>>> import numpy as np
>>> np.set_printoptions(suppress=True, linewidth=120)
>>> mat = np.loadtxt("arr.csv", delimiter=",")
>>> mat
array([[ -2.5,   2.4,   6.3,   9.6,  -4.8],
       [ -0.7,   0.7,   1.6,   2.6,  -1.3],
       [ -2. ,   2.1,   5.6,   8.3,  -4.1],
       [ -0.9,   1. ,   2.6,   3.6,  -1.8],
       [ -2.1,   2.3,   5.7,   8.4,  -4.1],
       [ -2.8,   2.8,   7.3,  10.7,  -5.3],
       [  2.7,  -2.7,  -7.4, -10.8,   5.4],
       [  0.4,  -0.3,  -0.9,  -1.1,   0.6],
       [  1.7,  -1.4,  -4. ,  -6. ,   3. ],
       [ -2.2,   2. ,   5.7,   8.5,  -4.5],
       [ -2.8,   2.6,   7.3,  10.7,  -5.5],
       [  2.2,  -2.1,  -5.8,  -8.3,   4.3],
       [  1.8,  -1.9,  -4.8,  -7.3,   3.6]])
>>> rng = np.random.default_rng(32)
>>> other = mat + rng.integers(-2, 3, (13, 1)) @ rng.integers(-2, 3, (1, 5))
>>> other.round(1)
array([[  1.5,   4.4,   8.3,   9.6,  -0.8],
       [ -4.7,  -1.3,  -0.4,   2.6,  -5.3],
       [  2. ,   4.1,   7.6,   8.3,  -0.1],
       [ -0.9,   1. ,   2.6,   3.6,  -1.8],
       [ -2.1,   2.3,   5.7,   8.4,  -4.1],
       [ -4.8,   1.8,   6.3,  10.7,  -7.3],
       [  0.7,  -3.7,  -8.4, -10.8,   3.4],
       [ -1.6,  -1.3,  -1.9,  -1.1,  -1.4],
       [  3.7,  -0.4,  -3. ,  -6. ,   5. ],
       [ -0.2,   3. ,   6.7,   8.5,  -2.5],
       [ -4.8,   1.6,   6.3,  10.7,  -7.5],
       [  6.2,  -0.1,  -3.8,  -8.3,   8.3],
       [  3.8,  -0.9,  -3.8,  -7.3,   5.6]])
>>> np.abs(other - mat).sum(axis=1)
array([12., 12., 12.,  0.,  0.,  6.,  6.,  6.,  6.,  6.,  6., 12.,  6.])
>>> np.linalg.matrix_rank(other - mat, tol=1e-8)
np.int64(1)
>>> G = np.cov(other, rowvar=False)
>>> np.argwhere(np.triu(np.abs(np.corrcoef(other.T)) > 0.8, 1))
array([[0, 4],
       [1, 2],
       [1, 3],
       [2, 3],
       [3, 4]])
>>> np.round(np.linalg.eigvalsh(G)[::-1], 1) + 0
array([118.8,  18.1,   0. ,   0. ,   0. ])
>>> G.round(1)
array([[ 12.4,  -0.6,  -8. , -17.6,  16.7],
       [ -0.6,   5.6,  12.2,  15.5,  -4.4],
       [ -8. ,  12.2,  30.4,  42.6, -18.5],
       [-17.6,  15.5,  42.6,  63.7, -33.2],
       [ 16.7,  -4.4, -18.5, -33.2,  24.8]])
>>> np.round(other.std(axis=0), 1)
array([3.4, 2.3, 5.3, 7.7, 4.8])
>>> round(np.corrcoef(other[:, 1], other[:, 3])[0, 1], 1)
np.float64(0.8)
>>> np.round(np.polyfit(other[:, 1], other[:, 3], 1), 1) + 0
array([2.8, 0. ])
>>> np.round(np.corrcoef(other.T), 1)
array([[ 1. , -0.1, -0.4, -0.6,  1. ],
       [-0.1,  1. ,  0.9,  0.8, -0.4],
       [-0.4,  0.9,  1. ,  1. , -0.7],
       [-0.6,  0.8,  1. ,  1. , -0.8],
       [ 1. , -0.4, -0.7, -0.8,  1. ]])
>>> np.argsort(-other.std(axis=0).round(6), kind="stable")
array([3, 2, 4, 0, 1])
